% ipython --no-banner

In [1]: import numpy as np

In [2]: np.set_printoptions(precision=3, suppress=True, linewidth=120)

In [3]: data = np.array([[-4.0, -1.0, 2.0, -1.0, 3.0, 0.0],
   ...:     [0.0, 5.0, -4.0, -5.0, 1.0, 0.0],
   ...:     [5.0, -2.0, -1.0, -2.0, -3.0, 0.0],
   ...:     [-4.0, 5.0, -3.0, -1.0, 3.0, 0.0],
   ...:     [4.0, -1.0, 3.0, 5.0, -2.0, 0.0],
   ...:     [0.0, 0.0, 0.0, 0.0, 0.0, -1.0]])

In [4]: other = np.linalg.inv(data)

In [5]: np.linalg.det(data) * other
Out[5]: 
array([[-136.,   42., -230., -184., -114.,   -0.],
       [  71., -125.,  180.,  144.,  -10.,   -0.],
       [  20., -150.,  216.,  238.,  -12.,   -0.],
       [  -1.,   89.,  -76., -126.,  -32.,    0.],
       [-280.,  144., -416., -398., -158.,   -0.],
       [   0.,    0.,    0.,    0.,    0.,  326.]])

In [6]: np.round(np.linalg.inv(other), 3) + 0
Out[6]: 
array([[-4., -1.,  2., -1.,  3.,  0.],
       [ 0.,  5., -4., -5.,  1.,  0.],
       [ 5., -2., -1., -2., -3.,  0.],
       [-4.,  5., -3., -1.,  3.,  0.],
       [ 4., -1.,  3.,  5., -2.,  0.],
       [ 0.,  0.,  0.,  0.,  0., -1.]])

In [7]: other = data[0, 0] * data[1:] - np.outer(data[1:, 0], data[0])

In [8]: other
Out[8]: 
array([[  0., -20.,  16.,  20.,  -4.,  -0.],
       [  0.,  13.,  -6.,  13.,  -3.,  -0.],
       [  0., -24.,  20.,   0.,   0.,   0.],
       [  0.,   8., -20., -16.,  -4.,  -0.],
       [  0.,   0.,  -0.,   0.,  -0.,   4.]])

In [9]: np.linalg.matrix_rank(other), np.linalg.matrix_rank(data)
Out[9]: (np.int64(5), np.int64(6))

In [10]: data[:, 0] / data[0, 0]
Out[10]: array([ 1.  , -0.  , -1.25,  1.  , -1.  , -0.  ])
